% ipython --no-banner

In [1]: import numpy as np

In [2]: from numpy import linalg as LA

In [3]: np.set_printoptions(precision=4, suppress=True, linewidth=100)

In [4]: out = np.array([[4, 0], [9, 0], [9, 1], [7, 8], [1, 9]])

In [5]: C = np.array([[9, 2, -6, -4], [4, 9, 6, 5]])

In [6]: J = out @ C

In [7]: J
Out[7]: 
array([[ 36,   8, -24, -16],
       [ 81,  18, -54, -36],
       [ 85,  27, -48, -31],
       [ 95,  86,   6,  12],
       [ 45,  83,  48,  41]])

In [8]: vec = np.array([-1, 2, 1, 1])

In [9]: J @ np.ones(4)
Out[9]: array([  4.,   9.,  33., 199., 217.])

In [10]: J @ np.eye(4)[2]
Out[10]: array([-24., -54., -48.,   6.,  48.])

In [11]: J @ vec
Out[11]: array([ -60, -135, -110,   95,  210])

In [12]: np.einsum("ij,j->i", J, vec)
Out[12]: array([ -60, -135, -110,   95,  210])

In [13]: LA.norm(J @ vec) <= LA.norm(J, 2) * LA.norm(vec) + 1e-9
Out[13]: np.True_

In [14]: (J * vec).sum(axis=1)
Out[14]: array([ -60, -135, -110,   95,  210])

In [15]: C2 = J.T @ J

In [16]: LA.matrix_rank(C2)
Out[16]: np.int64(2)

In [17]: C2
Out[17]: 
array([[26132, 15946, -6588, -3142],
       [15946, 15402,  2040,  2822],
       [-6588,  2040,  8136,  5856],
       [-3142,  2822,  5856,  4338]])

In [18]: np.allclose(C2, C2.T)
Out[18]: True

In [19]: def softmax(z):
    ...:     e = np.exp(z - z.max(axis=-1, keepdims=True))
    ...:     return e / e.sum(axis=-1, keepdims=True)
    ...: 

In [20]: np.round(softmax(J[3]), 4) + 0
Out[20]: array([0.9999, 0.0001, 0.    , 0.    ])

In [21]: S = J @ J.T / np.sqrt(4)

In [22]: softmax(S)[3] @ J
Out[22]: array([95., 86.,  6., 12.])

In [23]: np.round(softmax(S + np.triu(np.full(S.shape, -np.inf), 1)), 4) + 0
Out[23]: 
array([[1., 0., 0., 0., 0.],
       [0., 1., 0., 0., 0.],
       [0., 0., 1., 0., 0.],
       [0., 0., 0., 1., 0.],
       [0., 0., 0., 0., 1.]])

In [24]: r0 = np.array([-1, -2])

In [25]: np.array([np.convolve(row, r0, "same") for row in J])
Out[25]: 
array([[ -36,  -80,    8,   64],
       [ -81, -180,   18,  144],
       [ -85, -197,   -6,  127],
       [ -95, -276, -178,  -24],
       [ -45, -173, -214, -137]])

In [26]: np.convolve(J[4], r0)
Out[26]: array([ -45, -173, -214, -137,  -82])

In [27]: Uu, s, vt = LA.svd(J)

In [28]: s.round(4) + 0
Out[28]: array([195.6709, 125.3829,   0.    ,   0.    ])

In [29]: np.argmax(s[:-1] / (s[1:] + 1e-6)) + 1
Out[29]: np.int64(2)

In [30]: out = Uu[:, :2] @ np.diag(s[:2]) @ vt[:2]

In [31]: round(float(LA.norm(J - out) / LA.norm(J)), 4)
Out[31]: 0.0

In [32]: LA.matrix_rank(J, rtol=0.05)
Out[32]: np.int64(2)

In [33]: out
Out[33]: 
array([[ 36.,   8., -24., -16.],
       [ 81.,  18., -54., -36.],
       [ 85.,  27., -48., -31.],
       [ 95.,  86.,   6.,  12.],
       [ 45.,  83.,  48.,  41.]])

In [34]: round(LA.norm(J - out, 2), 4), round(s[2], 4)
Out[34]: (np.float64(0.0), np.float64(0.0))

In [35]: round(float(np.abs(J - out).max()), 4)
Out[35]: 0.0

In [36]: W0 = np.load("x.npy")

In [37]: W0
Out[37]: 
array([[ 0.,  1.,  0., -5.,  4.],
       [ 0.,  0.,  1.,  0., -6.],
       [ 1.,  2.,  2.,  5.,  4.],
       [ 0.,  0.,  0.,  1.,  1.],
       [ 0.,  0.,  0., -2., -1.]])

In [38]: rng = np.random.default_rng(942)

In [39]: lab = rng.permutation(5)

In [40]: lab
Out[40]: array([4, 2, 3, 0, 1])

In [41]: out = W0[lab][:, lab]

In [42]: np.trace(out)
Out[42]: np.float64(2.0)

In [43]: np.round(LA.det(out), 4), np.round(LA.det(W0[lab]), 4)
Out[43]: (np.float64(1.0), np.float64(1.0))

In [44]: vec = np.array([6, 5, 0, 4, 7])

In [45]: target = W0 @ vec

In [46]: target
Out[46]: array([ 13., -42.,  64.,  11., -15.])

In [47]: LA.solve(W0, target + W0[:, 1])
Out[47]: array([6., 6., 0., 4., 7.])

In [48]: np.round(LA.solve(W0.T, W0[0]), 4) + 0
Out[48]: array([1., 0., 0., 0., 0.])

In [49]: np.round(LA.det(W0[::-1]), 4)
Out[49]: np.float64(1.0)

In [50]: round(float(LA.det(W0.T)), 4)
Out[50]: 1.0

In [51]: np.kron(np.eye(2, dtype=int), W0)
Out[51]: 
array([[ 0.,  1.,  0., -5.,  4.,  0.,  0.,  0., -0.,  0.],
       [ 0.,  0.,  1.,  0., -6.,  0.,  0.,  0.,  0., -0.],
       [ 1.,  2.,  2.,  5.,  4.,  0.,  0.,  0.,  0.,  0.],
       [ 0.,  0.,  0.,  1.,  1.,  0.,  0.,  0.,  0.,  0.],
       [ 0.,  0.,  0., -2., -1.,  0.,  0.,  0., -0., -0.],
       [ 0.,  0.,  0., -0.,  0.,  0.,  1.,  0., -5.,  4.],
       [ 0.,  0.,  0.,  0., -0.,  0.,  0.,  1.,  0., -6.],
       [ 0.,  0.,  0.,  0.,  0.,  1.,  2.,  2.,  5.,  4.],
       [ 0.,  0.,  0.,  0.,  0.,  0.,  0.,  0.,  1.,  1.],
       [ 0.,  0.,  0., -0., -0.,  0.,  0.,  0., -2., -1.]])

In [52]: LA.eigvals(W0)
Out[52]: array([ 2.8312+0.j    , -0.4156+0.4248j, -0.4156-0.4248j, -0.    +1.j    , -0.    -1.j    ])

In [53]: np.einsum("ii->", W0)
Out[53]: np.float64(2.0)

In [54]: np.poly(W0)
Out[54]: array([ 1., -2., -1., -3., -2., -1.])

In [55]: data = np.loadtxt("w.csv", delimiter=",")

In [56]: data
Out[56]: 
array([[-5., -3., -3.,  4.,  6.],
       [-3., -5., -3., -3.,  4.],
       [-3., -3., -5., -3., -3.],
       [ 4., -3., -3., -5., -3.],
       [ 6.,  4., -3., -3., -5.]])

In [57]: vec = np.array([-6, 6, 3, 7, 4])

In [58]: target = data @ vec

In [59]: target
Out[59]: array([ 55., -26., -48., -98., -62.])

In [60]: LA.solve(data, 4 * target)
Out[60]: array([-24.,  24.,  12.,  28.,  16.])

In [61]: ev, vecs = LA.eigh(data)

In [62]: vec = np.array([2, -1, -1, 2, 0])

In [63]: np.abs(data).sum(axis=1).max(), round(np.abs(ev).max(), 4)
Out[63]: (np.float64(21.0), np.float64(14.8217))

In [64]: vec @ data @ vec
Out[64]: np.float64(24.0)

In [65]: LA.eigvalsh(data[1:, 1:])
Out[65]: array([-11.4462,  -9.    ,  -2.    ,   2.4462])

In [66]: vecs * np.abs(ev) @ vecs.T
Out[66]: 
array([[ 8.082 ,  3.0437,  0.6666, -2.4239, -3.7546],
       [ 3.0437,  6.6496,  2.2905,  1.8429, -2.4239],
       [ 0.6666,  2.2905,  7.044 ,  2.2905,  0.6666],
       [-2.4239,  1.8429,  2.2905,  6.6496,  3.0437],
       [-3.7546, -2.4239,  0.6666,  3.0437,  8.082 ]])

In [67]: (np.sign(vecs[:, -1].round(6)) == np.sign(vecs[0, -1].round(6))).astype(int)
Out[67]: array([1, 1, 0, 1, 1])

In [68]: ev, vecs = LA.eig(data)

In [69]: np.round(data @ vecs[:, 0] - ev[0] * vecs[:, 0], 4) + 0
Out[69]: array([0., 0., 0., 0., 0.])

In [70]: M = np.load("arr.npy")

In [71]: M
Out[71]: 
array([[ 6,  4, 12,  4],
       [ 4, 12, 18, 10],
       [12, 18, 36, 15],
       [ 4, 10, 15, 11]])

In [72]: ev, vecs = LA.eig(M)

In [73]: np.sort(LA.eigvals(M.T))
Out[73]: array([ 0.2017,  2.0592,  6.1245, 56.6146])

In [74]: ev
Out[74]: array([56.6146,  6.1245,  0.2017,  2.0592])

In [75]: np.sort(LA.eigvals(LA.inv(M)))
Out[75]: array([0.0177, 0.1633, 0.4856, 4.9584])

In [76]: L = LA.cholesky(M)

In [77]: np.diag(L) ** 2
Out[77]: array([6.    , 9.3333, 1.2857, 2.    ])

In [78]: L
Out[78]: 
array([[ 2.4495,  0.    ,  0.    ,  0.    ],
       [ 1.633 ,  3.0551,  0.    ,  0.    ],
       [ 4.899 ,  3.2733,  1.1339,  0.    ],
       [ 1.633 ,  2.4004, -0.7559,  1.4142]])

In [79]: LA.eigvalsh(M).min() > 0
Out[79]: np.True_

In [80]: ev, vecs = LA.eigh(M)

In [81]: vec = np.array([-2, -2, -1, 3])

In [82]: vecs * np.abs(ev) @ vecs.T
Out[82]: 
array([[ 6.,  4., 12.,  4.],
       [ 4., 12., 18., 10.],
       [12., 18., 36., 15.],
       [ 4., 10., 15., 11.]])

In [83]: np.abs(M).sum(axis=1).max(), round(np.abs(ev).max(), 4)
Out[83]: (np.int64(81), np.float64(56.6146))

In [84]: vecs * np.sqrt(ev) @ vecs.T
Out[84]: 
array([[ 1.766 , -0.0039,  1.66  ,  0.3544],
       [-0.0039,  2.3622,  2.1244,  1.381 ],
       [ 1.66  ,  2.1244,  5.1518,  1.4801],
       [ 0.3544,  1.381 ,  1.4801,  2.6032]])

In [85]: np.round(vec @ M @ vec / (vec @ vec), 4), np.round(ev[0], 4), round(float(ev[-1]), 4)
Out[85]: (np.float64(5.6111), np.float64(0.2017), 56.6146)

In [86]: (np.sign(vecs[:, -1].round(6)) == np.sign(vecs[0, -1].round(6))).astype(int)
Out[86]: array([1, 1, 1, 1])

In [87]: m1 = np.load("run16.npy")

In [88]: m1
Out[88]: 
array([[2, 1, 1, 2, 3],
       [1, 3, 1, 0, 3],
       [1, 3, 1, 0, 3],
       [3, 2, 2, 0, 1],
       [0, 3, 3, 2, 3]])

In [89]: Uu, s, vt = LA.svd(m1)

In [90]: vecs = vt[:(s > 1e-8).sum()]

In [91]: vec = m1[4] + 3 * m1[1] + rng.integers(2) * np.eye(5)[1]

In [92]: vec
Out[92]: array([ 3., 13.,  6.,  2., 12.])

In [93]: np.allclose(vecs.T @ vecs @ vec, vec)
Out[93]: False

In [94]: LA.matrix_rank(np.vstack([m1, vec]))
Out[94]: np.int64(5)

In [95]: out = m1 / np.sqrt((m1 ** 2).mean(axis=1, keepdims=True))

In [96]: LA.matrix_rank(m1 - m1.mean(axis=1, keepdims=True))
Out[96]: np.int64(4)

In [97]: LA.matrix_rank(out) == LA.matrix_rank(m1)
Out[97]: np.True_

In [98]: LA.norm(out, axis=1)
Out[98]: array([2.2361, 2.2361, 2.2361, 2.2361, 2.2361])

In [99]: O, vecs = LA.qr(W0[:, :1])[0], LA.qr(W0[:, 1:])[0]

In [100]: s = LA.svd(O.T @ vecs, compute_uv=False)

In [101]: s
Out[101]: array([0.9915])

In [102]: (s > 0.9).sum()
Out[102]: np.int64(1)

In [103]: np.round(LA.norm(O @ O.T - vecs @ vecs.T, 2), 4)
Out[103]: np.float64(1.0)

In [104]: round(LA.det(m1[::-1]), 4)
Out[104]: np.float64(0.0)

In [105]: np.einsum("ii->", m1)
Out[105]: np.int64(9)

In [106]: np.round(LA.eigvals(m1), 4) + 0
Out[106]: array([ 9.0424+0.j    ,  2.4266+0.j    , -1.2345+1.6885j, -1.2345-1.6885j,  0.    +0.j    ])

In [107]: np.einsum("ij,ji->", m1, m1)
Out[107]: np.int64(85)

In [108]: theta = np.radians(90)

In [109]: r_ = np.eye(5)

In [110]: r_[1, 1] = r_[3, 3] = np.cos(theta)

In [111]: r_[1, 3], r_[3, 1] = -np.sin(theta), np.sin(theta)

In [112]: r_.round(4) + 0
Out[112]: 
array([[ 1.,  0.,  0.,  0.,  0.],
       [ 0.,  0.,  0., -1.,  0.],
       [ 0.,  0.,  1.,  0.,  0.],
       [ 0.,  1.,  0.,  0.,  0.],
       [ 0.,  0.,  0.,  0.,  1.]])

In [113]: out = m1 @ r_.T

In [114]: np.round(LA.svd(m1, compute_uv=False), 4) + 0, np.round(LA.svd(out, compute_uv=False), 4) + 0
Out[114]: 
(array([9.4827, 2.8617, 2.4452, 1.9774, 0.    ]),
 array([9.4827, 2.8617, 2.4452, 1.9774, 0.    ]))

In [115]: round(float(LA.det(r_)), 4), np.trace(r_)
Out[115]: (1.0, np.float64(3.0))

In [116]: np.allclose(m1 @ m1.T, out @ out.T)
Out[116]: True

In [117]: out.round(4) + 0
Out[117]: 
array([[ 2., -2.,  1.,  1.,  3.],
       [ 1.,  0.,  1.,  3.,  3.],
       [ 1.,  0.,  1.,  3.,  3.],
       [ 3.,  0.,  2.,  2.,  1.],
       [ 0., -2.,  3.,  3.,  3.]])

In [118]: np.abs(out - m1).max(axis=0)
Out[118]: array([0., 5., 0., 3., 0.])

In [119]: mat = np.load("out19.npy")

In [120]: mat
Out[120]: 
array([[6., 0., 5., 5., 5., 0.],
       [0., 6., 0., 0., 0., 5.],
       [5., 0., 6., 5., 5., 0.],
       [5., 0., 5., 6., 5., 0.],
       [5., 0., 5., 5., 6., 0.],
       [0., 5., 0., 0., 0., 6.]])

In [121]: ev, vecs = LA.eigh(mat)

In [122]: vec = np.array([0, 1, 2, 1, 1, 1])

In [123]: np.round(vecs * np.maximum(ev, 0) @ vecs.T, 4) + 0
Out[123]: 
array([[6., 0., 5., 5., 5., 0.],
       [0., 6., 0., 0., 0., 5.],
       [5., 0., 6., 5., 5., 0.],
       [5., 0., 5., 6., 5., 0.],
       [5., 0., 5., 5., 6., 0.],
       [0., 5., 0., 0., 0., 6.]])

In [124]: np.round(vecs * np.abs(ev) @ vecs.T, 4) + 0
Out[124]: 
array([[6., 0., 5., 5., 5., 0.],
       [0., 6., 0., 0., 0., 5.],
       [5., 0., 6., 5., 5., 0.],
       [5., 0., 5., 6., 5., 0.],
       [5., 0., 5., 5., 6., 0.],
       [0., 5., 0., 0., 0., 6.]])

In [125]: (np.sign(vecs[:, -1].round(6)) == np.sign(vecs[0, -1].round(6))).astype(int)
Out[125]: array([1, 0, 1, 1, 1, 0])

In [126]: LA.eigvalsh(mat[1:, 1:])
Out[126]: array([ 1.,  1.,  1., 11., 16.])

In [127]: np.round(vecs * np.sqrt(ev) @ vecs.T, 4) + 0
Out[127]: 
array([[1.8956, 0.    , 0.8956, 0.8956, 0.8956, 0.    ],
       [0.    , 2.1583, 0.    , 0.    , 0.    , 1.1583],
       [0.8956, 0.    , 1.8956, 0.8956, 0.8956, 0.    ],
       [0.8956, 0.    , 0.8956, 1.8956, 0.8956, 0.    ],
       [0.8956, 0.    , 0.8956, 0.8956, 1.8956, 0.    ],
       [0.    , 1.1583, 0.    , 0.    , 0.    , 2.1583]])

In [128]: vec @ mat @ vec / (vec @ vec), round(ev[0], 4), np.round(ev[-1], 4)
Out[128]: (np.float64(13.5), np.float64(1.0), np.float64(21.0))

In [129]: ev, vecs = LA.eigh(mat)

In [130]: LA.eigvalsh(mat @ mat)
Out[130]: array([  1.,   1.,   1.,   1., 121., 441.])

In [131]: np.round(np.abs(vecs[:, -1]), 4) + 0
Out[131]: array([0.5, 0. , 0.5, 0.5, 0.5, 0. ])

In [132]: (ev > 1e-8).sum(), (ev < -1e-8).sum()
Out[132]: (np.int64(6), np.int64(0))

In [133]: np.round(vecs.T @ vecs, 4) + 0
Out[133]: 
array([[1., 0., 0., 0., 0., 0.],
       [0., 1., 0., 0., 0., 0.],
       [0., 0., 1., 0., 0., 0.],
       [0., 0., 0., 1., 0., 0.],
       [0., 0., 0., 0., 1., 0.],
       [0., 0., 0., 0., 0., 1.]])

In [134]: np.unique(ev.round(6) + 0, return_counts=True)[1]
Out[134]: array([4, 1, 1])

In [135]: np.round(vecs.T @ mat @ vecs, 4) + 0
Out[135]: 
array([[ 1.,  0.,  0.,  0.,  0.,  0.],
       [ 0.,  1.,  0.,  0.,  0.,  0.],
       [ 0.,  0.,  1.,  0.,  0.,  0.],
       [ 0.,  0.,  0.,  1.,  0.,  0.],
       [ 0.,  0.,  0.,  0., 11.,  0.],
       [ 0.,  0.,  0.,  0.,  0., 21.]])

In [136]: LA.svd(mat, compute_uv=False)
Out[136]: array([21., 11.,  1.,  1.,  1.,  1.])

In [137]: round(float(ev.sum()), 4), np.trace(mat)
Out[137]: (36.0, np.float64(36.0))

In [138]: mat @ mat
Out[138]: 
array([[111.,   0., 110., 110., 110.,   0.],
       [  0.,  61.,   0.,   0.,   0.,  60.],
       [110.,   0., 111., 110., 110.,   0.],
       [110.,   0., 110., 111., 110.,   0.],
       [110.,   0., 110., 110., 111.,   0.],
       [  0.,  60.,   0.,   0.,   0.,  61.]])

In [139]: LA.matrix_power(mat, 4)
Out[139]: 
array([[48621.,     0., 48620., 48620., 48620.,     0.],
       [    0.,  7321.,     0.,     0.,     0.,  7320.],
       [48620.,     0., 48621., 48620., 48620.,     0.],
       [48620.,     0., 48620., 48621., 48620.,     0.],
       [48620.,     0., 48620., 48620., 48621.,     0.],
       [    0.,  7320.,     0.,     0.,     0.,  7321.]])

In [140]: np.allclose(mat, mat.T)
Out[140]: True

In [141]: round(float(np.abs(LA.eigvals(mat)).max()), 4)
Out[141]: 21.0

In [142]: np.trace(mat)
Out[142]: np.float64(36.0)

In [143]: np.allclose(mat @ mat.T, mat.T @ mat)
Out[143]: True
